$ python -q
>>> import numpy as np
>>> import numpy.linalg as la
>>> np.set_printoptions(suppress=True, linewidth=200)
>>> rnd = lambda a: np.round(a, 3) + 0
>>> q, _ = la.qr(np.array([[0.4, 1.1, 1.6, -0.8],
...     [1.0, -1.8, 0.5, 1.3],
...     [0.9, 0.1, -0.4, -0.4],
...     [-1.6, -0.9, -0.5, 1.0],
...     [0.2, 0.0, 1.1, -0.7],
...     [-1.0, 1.8, 1.0, -1.3],
...     [-0.2, 0.4, 2.1, 1.0]]))
>>> E = q @ q.T
>>> rnd(E)
array([[ 0.345,  0.004,  0.035, -0.275,  0.239,  0.218,  0.211],
       [ 0.004,  0.638, -0.009,  0.024,  0.26 , -0.381,  0.132],
       [ 0.035, -0.009,  0.217, -0.349, -0.086, -0.129, -0.151],
       [-0.275,  0.024, -0.349,  0.714,  0.047,  0.065,  0.013],
       [ 0.239,  0.26 , -0.086,  0.047,  0.716,  0.184, -0.188],
       [ 0.218, -0.381, -0.129,  0.065,  0.184,  0.514,  0.051],
       [ 0.211,  0.132, -0.151,  0.013, -0.188,  0.051,  0.857]])
>>> np.count_nonzero(E)
np.int64(49)
>>> rnd(E.sum(axis=1))
array([ 0.777,  0.668, -0.472,  0.239,  1.172,  0.522,  0.925])
>>> rnd(np.abs(E).max())
np.float64(0.857)
>>> E[:, 7]
Traceback (most recent call last):
  File "<python-input-10>", line 1, in <module>
    E[:, 7]
    ~^^^^^^
IndexError: index 7 is out of bounds for axis 1 with size 7
>>> W0 = np.loadtxt("data.csv", delimiter=",")
>>> W0
array([[ -0.7,  -1.1,  -0.6,   1.1,   0.7],
       [  1.3,  -1.5,  -0.9,  -0.3,  -1.5],
       [ -3. ,   1.1,  -0.8,   0.2,  -0.9],
       [  0.9,  -0.3,  -0.1,   1.6,  -0.3],
       [  0.1,  -1.1,  -0.8,  -1.2,   1.9],
       [ -0.6,   0.7,   0.9,  -0.2,  -0.5],
       [ -0.5,   0.4,   1.3,  -0.6,  -2.2],
       [ -1.5,  -0.2,   1.3,   0.5,   1.2],
       [  1.2,   0.3,   0.4,   0.7,   1.3],
       [ -0.5,  -2. ,  -1.1,   0.7,   0.1],
       [ -0.7,   0.1,  -1.2,   0.3,   0.6],
       [  1.6,   0.8,   1.7,   0.1,  -0.1],
       [  0.9,  -0.6,  -0.3,  -0.7,  -0.7],
       [  0.5,  -0.8,   0.9,  -1.1,  -0.6],
       [  0.6,   2. ,  -0.8,   0.2,   0.6],
       [  0.5,  -2.8,   2.3,   0.8,   1.2],
       [  1. ,  -0.7,  -0.1,   0.4,   0.4],
       [ -3.4,   0.6,  -1.3,  -0.9,   0. ],
       [ -0.5,  -0.4,   0.9,   0.6,  -0.2],
       [  8. ,  -4. , -26. ,  32. , -24. ],
       [  1.8,   0.4,  -1.9,  -0.5,  -0.3],
       [  1.7,   0. ,   0.4,   1.3,  -0.2],
       [  1. ,  -1.2,   0.1,  -0.4,   2. ],
       [ -1.1,  -0.3,  -2. ,  -0.4,   0.1],
       [  1.8,  -0.9,   0.6,   0.9,  -2.3],
       [ -1.2,  -2.2,   1. ,   0.6,  -1. ],
       [  0.6,  -0.3,   0.6,  -0.5,  -0.7],
       [  1.8,  -0.3,  -0.4,  -0.8,   0.3],
       [ -0.6,  -0.3,   0.4,  -0.4,  -1.3],
       [ -0.2,   0.5,  -0.1,   2.1,  -0.1],
       [ -0.6,   0.1,   1.4,   2.1,   0.1],
       [  1.7,   1. ,   0.2,   0.8,   1.9]])
>>> labels = W0[:, 3] > np.median(W0[:, 3])
>>> r0 = W0[labels].mean(axis=0) - W0[~labels].mean(axis=0)
>>> print(((W0 - W0.mean(axis=0)) @ r0 > 0).astype(int))
[0 0 0 1 0 0 0 0 0 0 0 0 0 0 0 0 0 0 0 1 0 0 0 0 1 0 0 0 0 1 0 0]
>>> rnd(r0)
array([ 0.619, -0.763, -1.088,  3.375, -1.044])
>>> rng = np.random.default_rng(2882)
>>> labels = rng.permutation(5)
>>> Y = W0[:, labels] * rng.choice([-1, 1], 5)
>>> Y
array([[  1.1,   0.6,  -0.7,  -1.1,  -0.7],
       [  1.5,   0.9,   1.3,   0.3,   1.5],
       [ -1.1,   0.8,  -3. ,  -0.2,   0.9],
       [  0.3,   0.1,   0.9,  -1.6,   0.3],
       [  1.1,   0.8,   0.1,   1.2,  -1.9],
       [ -0.7,  -0.9,  -0.6,   0.2,   0.5],
       [ -0.4,  -1.3,  -0.5,   0.6,   2.2],
       [  0.2,  -1.3,  -1.5,  -0.5,  -1.2],
       [ -0.3,  -0.4,   1.2,  -0.7,  -1.3],
       [  2. ,   1.1,  -0.5,  -0.7,  -0.1],
       [ -0.1,   1.2,  -0.7,  -0.3,  -0.6],
       [ -0.8,  -1.7,   1.6,  -0.1,   0.1],
       [  0.6,   0.3,   0.9,   0.7,   0.7],
       [  0.8,  -0.9,   0.5,   1.1,   0.6],
       [ -2. ,   0.8,   0.6,  -0.2,  -0.6],
       [  2.8,  -2.3,   0.5,  -0.8,  -1.2],
       [  0.7,   0.1,   1. ,  -0.4,  -0.4],
       [ -0.6,   1.3,  -3.4,   0.9,  -0. ],
       [  0.4,  -0.9,  -0.5,  -0.6,   0.2],
       [  4. ,  26. ,   8. , -32. ,  24. ],
       [ -0.4,   1.9,   1.8,   0.5,   0.3],
       [ -0. ,  -0.4,   1.7,  -1.3,   0.2],
       [  1.2,  -0.1,   1. ,   0.4,  -2. ],
       [  0.3,   2. ,  -1.1,   0.4,  -0.1],
       [  0.9,  -0.6,   1.8,  -0.9,   2.3],
       [  2.2,  -1. ,  -1.2,  -0.6,   1. ],
       [  0.3,  -0.6,   0.6,   0.5,   0.7],
       [  0.3,   0.4,   1.8,   0.8,  -0.3],
       [  0.3,  -0.4,  -0.6,   0.4,   1.3],
       [ -0.5,   0.1,  -0.2,  -2.1,   0.1],
       [ -0.1,  -1.4,  -0.6,  -2.1,  -0.1],
       [ -1. ,  -0.2,   1.7,  -0.8,  -1.9]])
>>> Uu, _, Vh = la.svd(W0.T @ Y)
>>> rnd(la.lstsq(W0, Y)[0])
array([[ 0.,  0.,  1.,  0.,  0.],
       [-1.,  0.,  0.,  0.,  0.],
       [ 0., -1.,  0.,  0.,  0.],
       [ 0.,  0.,  0., -1.,  0.],
       [ 0.,  0.,  0.,  0., -1.]])
